$ python -q
>>> import numpy as np
>>> np.set_printoptions(suppress=True, linewidth=100)
>>> mat = np.load("a.npy")
>>> mat.round(3)
array([[-0.188, -0.346, -0.735, -0.086,  0.401,  0.024, -0.249, -0.145,  0.23 ],
       [ 0.565, -0.066, -0.331, -0.163, -0.612, -0.021,  0.054,  0.043,  0.4  ],
       [-0.415,  0.32 , -0.262, -0.19 , -0.325, -0.692, -0.015, -0.056, -0.181],
       [-0.038,  0.024, -0.11 , -0.407,  0.223,  0.007,  0.359,  0.801,  0.007],
       [ 0.226, -0.317,  0.095, -0.646, -0.041,  0.044, -0.279, -0.155, -0.562],
       [ 0.528,  0.306, -0.096, -0.059,  0.499, -0.319,  0.384, -0.335, -0.068],
       [ 0.226,  0.09 , -0.439,  0.499, -0.102,  0.129, -0.06 ,  0.261, -0.632],
       [-0.302,  0.016, -0.213, -0.155, -0.213,  0.467,  0.65 , -0.358, -0.159],
       [ 0.   ,  0.755, -0.115, -0.264,  0.058,  0.425, -0.393, -0.017,  0.087]])
>>> q, R = np.linalg.qr(mat)
>>> R.round(3) + 0
array([[1., 0., 0., 0., 0., 0., 0., 0., 0.],
       [0., 1., 0., 0., 0., 0., 0., 0., 0.],
       [0., 0., 1., 0., 0., 0., 0., 0., 0.],
       [0., 0., 0., 1., 0., 0., 0., 0., 0.],
       [0., 0., 0., 0., 1., 0., 0., 0., 0.],
       [0., 0., 0., 0., 0., 1., 0., 0., 0.],
       [0., 0., 0., 0., 0., 0., 1., 0., 0.],
       [0., 0., 0., 0., 0., 0., 0., 1., 0.],
       [0., 0., 0., 0., 0., 0., 0., 0., 1.]])
>>> q.shape, R.shape
((9, 9), (9, 9))
>>> np.round(q.T @ q, 3) + 0
array([[1., 0., 0., 0., 0., 0., 0., 0., 0.],
       [0., 1., 0., 0., 0., 0., 0., 0., 0.],
       [0., 0., 1., 0., 0., 0., 0., 0., 0.],
       [0., 0., 0., 1., 0., 0., 0., 0., 0.],
       [0., 0., 0., 0., 1., 0., 0., 0., 0.],
       [0., 0., 0., 0., 0., 1., 0., 0., 0.],
       [0., 0., 0., 0., 0., 0., 1., 0., 0.],
       [0., 0., 0., 0., 0., 0., 0., 1., 0.],
       [0., 0., 0., 0., 0., 0., 0., 0., 1.]])
>>> u = np.array([-3, 0])
>>> np.round(np.polyval(u, mat[7]), 3)
array([ 0.905, -0.048,  0.638,  0.464,  0.639, -1.402, -1.95 ,  1.074,  0.478])
>>> np.round(np.cross(mat[7, :3], mat[5, :3]), 3)
array([ 0.064, -0.141, -0.101])
>>> u = np.array([3, 1, 0, -2, -2, -3, 2, 2, 1])
>>> other = mat + np.outer(u, np.eye(9)[6])
>>> other.round(3)
array([[-0.188, -0.346, -0.735, -0.086,  0.401,  0.024,  2.751, -0.145,  0.23 ],
       [ 0.565, -0.066, -0.331, -0.163, -0.612, -0.021,  1.054,  0.043,  0.4  ],
       [-0.415,  0.32 , -0.262, -0.19 , -0.325, -0.692, -0.015, -0.056, -0.181],
       [-0.038,  0.024, -0.11 , -0.407,  0.223,  0.007, -1.641,  0.801,  0.007],
       [ 0.226, -0.317,  0.095, -0.646, -0.041,  0.044, -2.279, -0.155, -0.562],
       [ 0.528,  0.306, -0.096, -0.059,  0.499, -0.319, -2.616, -0.335, -0.068],
       [ 0.226,  0.09 , -0.439,  0.499, -0.102,  0.129,  1.94 ,  0.261, -0.632],
       [-0.302,  0.016, -0.213, -0.155, -0.213,  0.467,  2.65 , -0.358, -0.159],
       [ 0.   ,  0.755, -0.115, -0.264,  0.058,  0.425,  0.607, -0.017,  0.087]])
>>> np.linalg.matrix_rank(other - mat)
np.int64(1)
>>> np.linalg.matrix_rank(np.linalg.inv(other) - np.linalg.inv(mat), tol=1e-8)
np.int64(1)
